>>> import numpy as np
>>> from numpy import linalg as LA
>>> np.set_printoptions(suppress=True, linewidth=140)
>>> def tidy(a):
...     return np.round(a, 3) + 0
... 
>>> feats = np.load("dump.npy")
>>> feats
array([[ -3,  -8,   1,  -6,  -3,   5,  -3,   1,  -2,   0],
       [ -9, -24,   3, -18,  -9,  15,  -9,   3,  -6,   0],
       [  3,   8,  -1,   6,   3,  -5,   3,  -1,   2,   0]])
>>> rk = LA.matrix_rank(feats)
>>> rk
np.int64(1)
>>> ns = LA.svd(feats)[2][rk:].T
>>> [int(LA.matrix_rank(feats[:i])) for i in range(1, len(feats) + 1)]
[1, 1, 1]
>>> [int(LA.matrix_rank(feats[:, :j + 1])) for j in range(10)]
[1, 1, 1, 1, 1, 1, 1, 1, 1, 1]
>>> ns.shape
(10, 9)
>>> np.abs(np.diag(LA.qr(feats)[1])) > 1e-9
array([ True, False, False])
>>> np.unique(feats.round(6), axis=0).shape
(3, 10)
>>> np.allclose(feats[:-1].T @ LA.lstsq(feats[:-1].T, feats[-1])[0], feats[-1])
True
>>> LA.cond(feats) > 100
np.True_
>>> tidy(LA.norm(feats, 2) / LA.norm(feats))
np.float64(1.0)
>>> [round(float(x), 3) for x in LA.svd(feats, compute_uv=False)[:3]]
[41.689, 0.0, 0.0]
>>> B = np.array([[2, -3, 2, -2, 2, -3],
...     [0, 0, 3, 0, 2, -1],
...     [-3, 2, -1, -3, -1, 1],
...     [3, 3, 1, 3, -2, -2],
...     [-1, 3, 3, 0, 2, -2],
...     [1, 3, 1, -3, 3, 2]])
>>> mat = B - B.T
>>> mat
array([[ 0, -3,  5, -5,  3, -4],
       [ 3,  0,  1, -3, -1, -4],
       [-5, -1,  0, -4, -4,  0],
       [ 5,  3,  4,  0, -2,  1],
       [-3,  1,  4,  2,  0, -5],
       [ 4,  4,  0, -1,  5,  0]])
>>> x0 = np.array([-5, 2, -1, 1, 2, 3])
>>> tidy(LA.eigvals(mat).real)
array([0., 0., 0., 0., 0., 0.])
>>> x0 @ mat @ x0
np.int64(0)
>>> q = LA.solve(np.eye(6) - mat, np.eye(6) + mat)
>>> tidy(q @ q.T)
array([[1., 0., 0., 0., 0., 0.],
       [0., 1., 0., 0., 0., 0.],
       [0., 0., 1., 0., 0., 0.],
       [0., 0., 0., 1., 0., 0.],
       [0., 0., 0., 0., 1., 0.],
       [0., 0., 0., 0., 0., 1.]])
>>> F = np.load("out4.npy")
>>> F
array([[-1,  0, -1,  1],
       [-1,  2,  1,  0],
       [ 2,  2, -2, -1],
       [-1,  2,  2,  1],
       [-2, -2,  2,  2],
       [ 0,  1,  2,  0],
       [ 2,  2, -2, -1],
       [-1,  1, -1,  1]])
>>> B = F[0, 0] * F[1:] - np.outer(F[1:, 0], F[0])
>>> B
array([[ 0, -2, -2,  1],
       [ 0, -2,  4, -1],
       [ 0, -2, -3,  0],
       [ 0,  2, -4,  0],
       [ 0, -1, -2,  0],
       [ 0, -2,  4, -1],
       [ 0, -1,  0,  0]])
>>> np.flatnonzero(~B.round(6).any(axis=1))
array([], dtype=int64)
>>> LA.matrix_rank(B), LA.matrix_rank(F)
(np.int64(3), np.int64(4))
>>> hat = F @ LA.solve(F.T @ F, F.T)
>>> np.trace(hat)
np.float64(4.0)
>>> LA.matrix_rank(np.eye(8) - hat)
np.int64(4)
>>> T = np.stack([F, 5 * F, F[::-1]])
>>> tidy(LA.norm(T, axis=(1, 2)))
array([ 8.367, 41.833,  8.367])
>>> T.sum(axis=0)
array([[ -7,   1,  -7,   7],
       [ -4,  14,   4,  -1],
       [ 12,  13, -10,  -6],
       [ -8,  10,  14,   8],
       [-13, -10,  14,  13],
       [  2,   8,  10,  -1],
       [ 11,  14, -11,  -6],
       [ -7,   6,  -7,   7]])
>>> B = np.c_[F[:, :2] @ np.array([[-3, 1], [-2, -1]]), np.array([2, 9, -3, 6, 1, -8, 6, -8])]
>>> B
array([[  3,  -1,   2],
       [ -1,  -3,   9],
       [-10,   0,  -3],
       [ -1,  -3,   6],
       [ 10,   0,   1],
       [ -2,  -1,  -8],
       [-10,   0,   6],
       [  1,  -2,  -8]])
>>> tidy(LA.norm(LA.qr(F)[0].T @ B, axis=0) ** 2 / ((B ** 2).sum(axis=0) + 1e-12))
array([1.   , 1.   , 0.121])
>>> tidy(LA.norm(B - F @ LA.lstsq(F, B)[0], axis=0))
array([ 0.   ,  0.   , 16.105])
>>> x0 = np.array([2, 1, 1, -4])
>>> F @ np.eye(4)[2]
array([-1.,  1., -2.,  2.,  2.,  2., -2., -1.])
>>> F @ x0
array([ -7,   1,   8,  -2, -12,   3,   8,  -6])
>>> x0 @ F
Traceback (most recent call last):
  File "<python-input-45>", line 1, in <module>
    x0 @ F
    ~~~^~~
ValueError: matmul: Input operand 1 has a mismatch in its core dimension 0, with gufunc signature (n?,k),(k,m?)->(n?,m?) (size 8 is different from 4)
>>> F @ np.ones(4)
array([-1.,  2.,  1.,  4.,  0.,  3.,  1.,  0.])
>>> np.einsum("ij,j->i", F, x0)
array([ -7,   1,   8,  -2, -12,   3,   8,  -6])
>>> F * x0
array([[-2,  0, -1, -4],
       [-2,  2,  1,  0],
       [ 4,  2, -2,  4],
       [-2,  2,  2, -4],
       [-4, -2,  2, -8],
       [ 0,  1,  2,  0],
       [ 4,  2, -2,  4],
       [-2,  1, -1, -4]])
>>> (F * x0).sum(axis=1)
array([ -7,   1,   8,  -2, -12,   3,   8,  -6])
>>> E = np.loadtxt("layer13.csv", delimiter=",")
>>> E
array([[-0.49 ,  1.193, -0.748, -1.813,  1.281, -0.757,  3.41 ,  1.756,  0.79 , -0.367],
       [ 0.648,  0.908, -0.607, -1.242, -0.037,  0.602, -1.152,  1.808, -0.685, -1.096],
       [-2.002, -0.546, -0.502, -0.724, -0.395,  0.63 , -0.578, -1.531,  0.128,  1.395]])
>>> x0 = np.array([0, 3, 3, 1, 0, 1, 3, 4, 0, 5])
>>> h1 = np.maximum(E @ x0, 0)
>>> tidy(np.tanh(E @ x0))
array([ 1.   , -0.894, -0.999])
>>> E * (h1 > 1e-9)[:, None]
array([[-0.49 ,  1.193, -0.748, -1.813,  1.281, -0.757,  3.41 ,  1.756,  0.79 , -0.367],
       [ 0.   ,  0.   , -0.   , -0.   , -0.   ,  0.   , -0.   ,  0.   , -0.   , -0.   ],
       [-0.   , -0.   , -0.   , -0.   , -0.   ,  0.   , -0.   , -0.   ,  0.   ,  0.   ]])
>>> T = np.stack([E, 2 * E, E[::-1]])
>>> tidy(np.einsum("bij,cij->bc", T, T))
array([[ 43.255,  86.511,   1.715],
       [ 86.511, 173.022,   3.429],
       [  1.715,   3.429,  43.255]])
>>> (T @ E.T).shape
(3, 3, 3)
>>> tidy(LA.norm(T, axis=(1, 2)))
array([ 6.577, 13.154,  6.577])
>>> x0 = np.array([1, 0, 0, 3, 0, 1, 3, 0, 0, 0])
>>> LA.norm(E @ x0) <= LA.norm(E, 2) * LA.norm(x0) + 1e-9
np.True_
>>> tidy((E * x0).sum(axis=1))
array([ 3.544, -5.932, -5.278])
>>> tidy(E * x0)
array([[-0.49 ,  0.   ,  0.   , -5.439,  0.   , -0.757, 10.23 ,  0.   ,  0.   ,  0.   ],
       [ 0.648,  0.   ,  0.   , -3.726,  0.   ,  0.602, -3.456,  0.   ,  0.   ,  0.   ],
       [-2.002,  0.   ,  0.   , -2.172,  0.   ,  0.63 , -1.734,  0.   ,  0.   ,  0.   ]])
>>> E @ np.eye(10)[1]
array([ 1.193,  0.908, -0.546])
>>> tidy(np.einsum("ij,j->i", E, x0))
array([ 3.544, -5.932, -5.278])
>>> tidy(E @ x0)
array([ 3.544, -5.932, -5.278])
>>> W0 = np.loadtxt("test13.csv", delimiter=",")
>>> tidy(W0)
array([[-0.391,  0.478,  0.64 ,  0.192,  0.415],
       [-0.457, -0.422, -0.394, -0.028,  0.676],
       [ 0.326,  0.019, -0.191,  0.912,  0.158],
       [ 0.718,  0.122,  0.071, -0.346,  0.587],
       [ 0.13 , -0.761,  0.627,  0.103, -0.016]])
>>> tidy(W0 @ W0.T)
array([[1., 0., 0., 0., 0.],
       [0., 1., 0., 0., 0.],
       [0., 0., 1., 0., 0.],
       [0., 0., 0., 1., 0.],
       [0., 0., 0., 0., 1.]])
>>> tidy(LA.svd(W0, compute_uv=False))
array([1., 1., 1., 1., 1.])
>>> tidy(W0[:, 0] @ W0[:, 2])
np.float64(0.0)
>>> tidy(np.einsum("ij,ji->", W0, W0))
np.float64(0.251)
>>> tidy(LA.eigvals(W0))
array([ 1.   +0.j   , -0.829+0.559j, -0.829-0.559j, -0.354+0.935j, -0.354-0.935j])
>>> tidy(LA.det(W0[::-1]))
np.float64(1.0)
>>> tidy(LA.eigvals(W0).sum().real)
np.float64(-1.366)
>>> tidy(np.poly(W0))
array([ 1.   ,  1.366,  0.808, -0.808, -1.366, -1.   ])
>>> tidy(np.kron(np.eye(2, dtype=int), W0))
array([[-0.391,  0.478,  0.64 ,  0.192,  0.415,  0.   ,  0.   ,  0.   ,  0.   ,  0.   ],
       [-0.457, -0.422, -0.394, -0.028,  0.676,  0.   ,  0.   ,  0.   ,  0.   ,  0.   ],
       [ 0.326,  0.019, -0.191,  0.912,  0.158,  0.   ,  0.   ,  0.   ,  0.   ,  0.   ],
       [ 0.718,  0.122,  0.071, -0.346,  0.587,  0.   ,  0.   ,  0.   ,  0.   ,  0.   ],
       [ 0.13 , -0.761,  0.627,  0.103, -0.016,  0.   ,  0.   ,  0.   ,  0.   ,  0.   ],
       [ 0.   ,  0.   ,  0.   ,  0.   ,  0.   , -0.391,  0.478,  0.64 ,  0.192,  0.415],
       [ 0.   ,  0.   ,  0.   ,  0.   ,  0.   , -0.457, -0.422, -0.394, -0.028,  0.676],
       [ 0.   ,  0.   ,  0.   ,  0.   ,  0.   ,  0.326,  0.019, -0.191,  0.912,  0.158],
       [ 0.   ,  0.   ,  0.   ,  0.   ,  0.   ,  0.718,  0.122,  0.071, -0.346,  0.587],
       [ 0.   ,  0.   ,  0.   ,  0.   ,  0.   ,  0.13 , -0.761,  0.627,  0.103, -0.016]])
>>> tidy(LA.det(2 * W0)), tidy(LA.det(W0))
(np.float64(32.0), np.float64(1.0))
>>> arr = np.loadtxt("sample5.csv", delimiter=",")
>>> arr
array([[-40.015, -13.094, -13.871,  39.928, -69.753,  -4.053,  75.849,  10.998],
       [-79.96 , -15.953,  16.999,  55.013, -82.163, -34.927,  85.992,  -0.865],
       [-46.948,  -7.115,   5.968,  32.039, -51.798, -30.046,  76.997, -34.975],
       [-41.097,  -6.024,  22.998,  21.005, -23.976, -23.092,  16.941,   3.309],
       [-55.06 , -34.084,  -9.906,  25.907, -67.053, -11.094,  64.158,   0.978],
       [-55.055,  -8.056,  25.976,  29.991, -37.942, -31.945,  37.183,  -5.942]])
>>> [round(float(x), 3) for x in LA.svd(arr, compute_uv=False)[:3]]
[272.068, 61.469, 41.019]
>>> LA.cond(arr) > 100
np.True_
>>> np.argsort(-LA.norm(arr, axis=0).round(6), kind="stable")[:3]
array([6, 4, 0])
>>> x0 = np.array([5, 2, 0, 5, 1, 3, 2, 2])
>>> h1 = np.maximum(arr @ x0, 0)
>>> tidy(arr.T @ h1)
array([-2607.337,  -853.192,  -903.82 ,  2601.669, -4545.036,  -264.089,  4942.245,   716.619])
>>> arr * (h1 > 1e-9)[:, None]
array([[-40.015, -13.094, -13.871,  39.928, -69.753,  -4.053,  75.849,  10.998],
       [ -0.   ,  -0.   ,   0.   ,   0.   ,  -0.   ,  -0.   ,   0.   ,  -0.   ],
       [ -0.   ,  -0.   ,   0.   ,   0.   ,  -0.   ,  -0.   ,   0.   ,  -0.   ],
       [ -0.   ,  -0.   ,   0.   ,   0.   ,  -0.   ,  -0.   ,   0.   ,   0.   ],
       [ -0.   ,  -0.   ,  -0.   ,   0.   ,  -0.   ,  -0.   ,   0.   ,   0.   ],
       [ -0.   ,  -0.   ,   0.   ,   0.   ,  -0.   ,  -0.   ,   0.   ,  -0.   ]])
>>> tidy(np.maximum(arr @ (3 * x0), 0))
array([195.477,   0.   ,   0.   ,   0.   ,   0.   ,   0.   ])
>>> tidy(np.maximum(arr @ x0, 0) - np.maximum(-arr @ x0, 0))
array([  65.159, -173.331, -146.667, -165.26 , -183.996, -212.727])
